$ python -q
>>> import numpy as np
>>> np.set_printoptions(precision=2, suppress=True, linewidth=120, floatmode="fixed")
>>> mat = np.array([[3, 3, 3, 3, 3, 3, 3, 3],
...     [3, 6, 6, 6, 6, 6, 6, 6],
...     [3, 6, 9, 9, 9, 9, 9, 9],
...     [3, 6, 9, 12, 12, 12, 12, 12],
...     [3, 6, 9, 12, 15, 15, 15, 15],
...     [3, 6, 9, 12, 15, 18, 18, 18],
...     [3, 6, 9, 12, 15, 18, 21, 21],
...     [3, 6, 9, 12, 15, 18, 21, 24]])
>>> print(mat)
[[ 3  3  3  3  3  3  3  3]
 [ 3  6  6  6  6  6  6  6]
 [ 3  6  9  9  9  9  9  9]
 [ 3  6  9 12 12 12 12 12]
 [ 3  6  9 12 15 15 15 15]
 [ 3  6  9 12 15 18 18 18]
 [ 3  6  9 12 15 18 21 21]
 [ 3  6  9 12 15 18 21 24]]
>>> Q, vecs = np.linalg.qr(mat[:, :4])[0], np.linalg.qr(mat[:, 4:])[0]
>>> sig = np.linalg.svd(Q.T @ vecs, compute_uv=False)
>>> print(np.degrees(np.arccos(sig.clip(0, 1))))
[ 3.76 66.94 90.00 90.00]
>>> print(round(float(np.linalg.norm(Q @ Q.T - vecs @ vecs.T, 2)), 2))
1.0
>>> print((sig > 0.9).sum())
1
>>> Lm = np.linalg.cholesky(mat)
>>> print(np.linalg.eigvalsh(mat).min() > 0)
True
>>> print(np.diag(Lm) ** 2)
[3.00 3.00 3.00 3.00 3.00 3.00 3.00 3.00]
>>> J = np.load("dump.npy")
>>> print(J)
[[-1.37 -0.70 -0.34  2.01  2.24 -2.36  1.73 -2.34]
 [-2.52 -2.52 -1.60  1.71  1.78 -0.01  2.26 -4.96]
 [-1.76 -1.14 -1.12  2.74  2.16 -2.46  2.38 -2.60]
 [ 1.22  1.40  1.56 -1.25 -0.18 -0.27 -1.40  1.80]
 [-0.73 -1.13  0.06 -1.08  0.20  1.87 -0.22 -2.56]
 [ 1.35  0.97 -0.02 -0.89 -1.98  1.02 -1.10  3.08]
 [-0.75 -0.51 -0.94  1.62  0.64 -1.21  1.30 -0.64]
 [ 0.15  0.04  1.02 -1.40  0.22  0.95 -0.91 -0.86]]
>>> left, sig, VT = np.linalg.svd(J)
>>> print(np.argmax(sig[:-1] / (sig[1:] + 1e-6)) + 1)
3
>>> A2 = left[:, :3] @ np.diag(sig[:3]) @ VT[:3]
>>> print(np.linalg.matrix_rank(J, rtol=0.05))
3
>>> print(A2)
[[-1.37 -0.70 -0.34  2.01  2.24 -2.36  1.73 -2.34]
 [-2.52 -2.52 -1.60  1.71  1.78 -0.01  2.26 -4.96]
 [-1.76 -1.14 -1.12  2.74  2.16 -2.46  2.38 -2.60]
 [ 1.22  1.40  1.56 -1.25 -0.18 -0.27 -1.40  1.80]
 [-0.73 -1.13  0.06 -1.08  0.20  1.87 -0.22 -2.56]
 [ 1.35  0.97 -0.02 -0.89 -1.98  1.02 -1.10  3.08]
 [-0.75 -0.51 -0.94  1.62  0.64 -1.21  1.30 -0.64]
 [ 0.15  0.04  1.02 -1.40  0.22  0.95 -0.91 -0.86]]
>>> print(np.linalg.matrix_rank(A2))
3
>>> arr = np.array([[-3.0, -3.0, -5.0, -3.0, -5.0, 3.0, 3.0],
...     [-7.0, 3.0, -9.0, 3.0, -7.0, -2.0, -2.0],
...     [-9.0, 9.0, 6.0, 0.0, 8.0, 3.0, 3.0],
...     [-3.0, 9.0, -8.0, 8.0, -8.0, -3.0, 1.0],
...     [3.0, -1.0, 1.0, 2.0, 4.0, -3.0, 1.0],
...     [0.0, 0.0, 0.0, 0.0, 0.0, 2.0, -3.0],
...     [0.0, 0.0, 0.0, 0.0, 0.0, 2.0, 1.0]])
>>> G = arr.T @ arr
>>> print(G)
[[ 157.00 -123.00   51.00  -30.00   28.00  -22.00  -22.00]
 [-123.00  181.00  -31.00   88.00  -10.00  -12.00   20.00]
 [  51.00  -31.00  207.00  -74.00  204.00   42.00   14.00]
 [ -30.00   88.00  -74.00   86.00  -62.00  -45.00   -5.00]
 [  28.00  -10.00  204.00  -62.00  218.00   35.00   19.00]
 [ -22.00  -12.00   42.00  -45.00   35.00   48.00   12.00]
 [ -22.00   20.00   14.00   -5.00   19.00   12.00   34.00]]
>>> W0 = np.load("mat.npy")
>>> print(W0)
[[ 0.28 -0.01 -0.99  0.72  0.84]
 [-0.13 -0.03 -0.27  0.87 -0.37]
 [-0.17  0.65  0.12 -0.06  0.30]
 [ 0.22 -1.38  0.62  1.26 -0.66]
 [ 1.20  0.17  1.68  0.06  1.67]
 [-0.78  0.27 -0.41  1.00  0.55]
 [ 0.41  1.01  0.08  0.45 -1.83]
 [-0.94  0.46  0.83 -0.57 -0.10]
 [-0.55 -1.32  0.37 -1.23 -0.59]
 [ 1.35 -0.50 -0.36 -0.47 -0.39]]
>>> cen = (W0 - W0.mean(axis=0)) / W0.std(axis=0)
>>> print(np.argwhere(np.abs(cen) > 2))
[[4 2]]
>>> coef = np.linalg.lstsq(np.delete(cen, 2, axis=1), cen[:, 2])[0]
>>> print(coef)
[ 0.11 -0.04 -0.30  0.19]
>>> print(np.abs(coef).argmax())
2
>>> print(round(1 - np.var(cen[:, 2] - np.delete(cen, 2, axis=1) @ coef), 2))
0.14
>>> print(np.round(np.linalg.norm(W0), 2))
5.55
>>> d = np.linalg.norm(W0[:, None] - W0[None], axis=-1)
>>> print(d[0])
[0.00 1.48 1.67 2.65 3.02 1.31 3.07 2.75 3.18 2.17]
>>> print(np.flatnonzero(d[0] < d.mean() / 2))
[0]
>>> print(d.mean(axis=1).argmax())
4
>>> print(d.shape)
(10, 10)
>>> print(np.linalg.matrix_rank(d ** 2))
7
>>> print(d[0].round(6).argsort(kind="stable")[:4])
[0 5 1 2]
>>> m1 = np.array([[1.0, 0.3, -0.1, -0.1, 0.8, -0.8, -1.3, -0.7, 0.2, -0.4, 0.6, 0.2, 1.1],
...     [0.2, -1.3, -2.6, 0.6, -0.4, -0.6, 1.1, -1.5, 0.1, -1.5, 0.9, -0.2, 0.3],
...     [0.4, 1.8, -1.5, -1.2, -0.2, -0.6, 0.5, -1.5, -1.1, -0.2, -0.9, -0.2, -0.1],
...     [1.0, -0.3, 0.2, 1.2, 0.6, 0.3, -1.1, 0.7, -0.8, -0.9, 0.4, -2.3, -0.2]])
>>> f = np.array([2, 0, 0])
>>> print(np.convolve(m1[1], f))
[ 0.40 -2.60 -5.20  1.20 -0.80 -1.20  2.20 -3.00  0.20 -3.00  1.80 -0.40  0.60  0.00  0.00]
>>> print(np.polyval(f, m1[1]))
[ 0.08  3.38 13.52  0.72  0.32  0.72  2.42  4.50  0.02  4.50  1.62  0.08  0.18]
>>> print(np.array([np.convolve(row, f, "same") for row in m1]))
[[ 0.60 -0.20 -0.20  1.60 -1.60 -2.60 -1.40  0.40 -0.80  1.20  0.40  2.20  0.00]
 [-2.60 -5.20  1.20 -0.80 -1.20  2.20 -3.00  0.20 -3.00  1.80 -0.40  0.60  0.00]
 [ 3.60 -3.00 -2.40 -0.40 -1.20  1.00 -3.00 -2.20 -0.40 -1.80 -0.40 -0.20  0.00]
 [-0.60  0.40  2.40  1.20  0.60 -2.20  1.40 -1.60 -1.80  0.80 -4.60 -0.40  0.00]]
>>> theta = np.radians(72)
>>> Rm = np.eye(13)
>>> Rm[0, 0] = Rm[7, 7] = np.cos(theta)
>>> Rm[0, 7], Rm[7, 0] = -np.sin(theta), np.sin(theta)
>>> A2 = m1 @ Rm.T
>>> print(np.round(np.linalg.det(Rm), 2), np.round(np.trace(Rm), 2))
1.0 11.62
>>> print(np.allclose(np.linalg.norm(m1, axis=1), np.linalg.norm(A2, axis=1)))
True
>>> print(np.abs(A2 - m1).max(axis=0))
[1.36 0.00 0.00 0.00 0.00 0.00 0.00 1.43 0.00 0.00 0.00 0.00 0.00]
